In [1]: import numpy as np

In [2]: from numpy import linalg as LA

In [3]: np.set_printoptions(precision=3, suppress=True, linewidth=120, legacy="1.25")

In [4]: W0 = np.array([[0.0, 0.0, 0.0, 2.0],
   ...:     [0.0, 0.0, 0.0, 3.0],
   ...:     [0.0, 0.0, 0.0, 3.0],
   ...:     [2.0, 3.0, 3.0, 0.0]])

In [5]: # rows 1 and 2 are equal

In [6]: print(LA.cond(W0) > 100)
True

In [7]: w, V = LA.eigh(W0)

In [8]: x0 = np.array([-2, 3, 2, 1])

In [9]: print((np.sign(V[:, -1].round(6)) == np.sign(V[0, -1].round(6))).astype(int))
[1 1 1 1]

In [10]: print(V * np.maximum(w, 0) @ V.T)
[[0.426 0.64  0.64  1.   ]
 [0.64  0.959 0.959 1.5  ]
 [0.64  0.959 0.959 1.5  ]
 [1.    1.5   1.5   2.345]]

In [11]: print(np.round(V * np.abs(w) @ V.T, 3) + 0)
[[0.853 1.279 1.279 0.   ]
 [1.279 1.919 1.919 0.   ]
 [1.279 1.919 1.919 0.   ]
 [0.    0.    0.    4.69 ]]

In [12]: print(np.round(x0 @ W0 @ x0 / (x0 @ x0), 3), np.round(w[0], 3), round(w[-1], 3))
1.222 -4.69 4.69

In [13]: print(x0 @ W0 @ x0)
22.0

In [14]: print(np.round(LA.eigvalsh(W0[1:, 1:]), 3) + 0)
[-4.243  0.     4.243]

In [15]: rng = np.random.default_rng(726)

In [16]: z = rng.permutation(4)

In [17]: print(z)
[3 2 0 1]

In [18]: M2 = W0[z][:, z]

In [19]: print(M2)
[[0. 3. 2. 3.]
 [3. 0. 0. 0.]
 [2. 0. 0. 0.]
 [3. 0. 0. 0.]]

In [20]: print(np.diag(M2))
[0. 0. 0. 0.]

In [21]: print(LA.matrix_rank(M2))
2

In [22]: print(np.round(LA.svd(M2, compute_uv=False), 3) + 0)
[4.69 4.69 0.   0.  ]

In [23]: print(np.unravel_index(np.abs(M2).argmax(), M2.shape))
(0, 1)

In [24]: M2[:, 4]
Traceback (most recent call last):
  Cell In[24], line 1
    M2[:, 4]
IndexError: index 4 is out of bounds for axis 1 with size 4


In [25]: F = np.loadtxt("x.csv", delimiter=",")

In [26]: print(F)
[[ 1.273  4.272  0.315  0.746]
 [ 4.272  0.93  -0.106  1.97 ]
 [ 0.315 -0.106  0.824  4.689]
 [ 0.746  1.97   4.689 -5.027]]

In [27]: # equal to its transpose

In [28]: T = np.stack([F, -1 * F, F[::-1]])

In [29]: print(T.shape)
(3, 4, 4)

In [30]: print(LA.norm(T, axis=(1, 2)))
[10.863 10.863 10.863]

In [31]: print(LA.matrix_rank(T.reshape(3, -1)))
2

In [32]: print(LA.matrix_rank(T))
[4 4 4]

In [33]: w, V = LA.eigh(F)

In [34]: print(V @ np.diag(w) @ V.T)
[[ 1.273  4.272  0.315  0.746]
 [ 4.272  0.93  -0.106  1.97 ]
 [ 0.315 -0.106  0.824  4.689]
 [ 0.746  1.97   4.689 -5.027]]

In [35]: print(np.abs(V[:, -1]))
[0.65  0.65  0.279 0.279]

In [36]: print(LA.svd(F, compute_uv=False))
[8. 6. 3. 3.]

In [37]: print(np.round(V.T @ F @ V, 3) + 0)
[[-8.  0.  0.  0.]
 [ 0. -3.  0.  0.]
 [ 0.  0.  3.  0.]
 [ 0.  0.  0.  6.]]
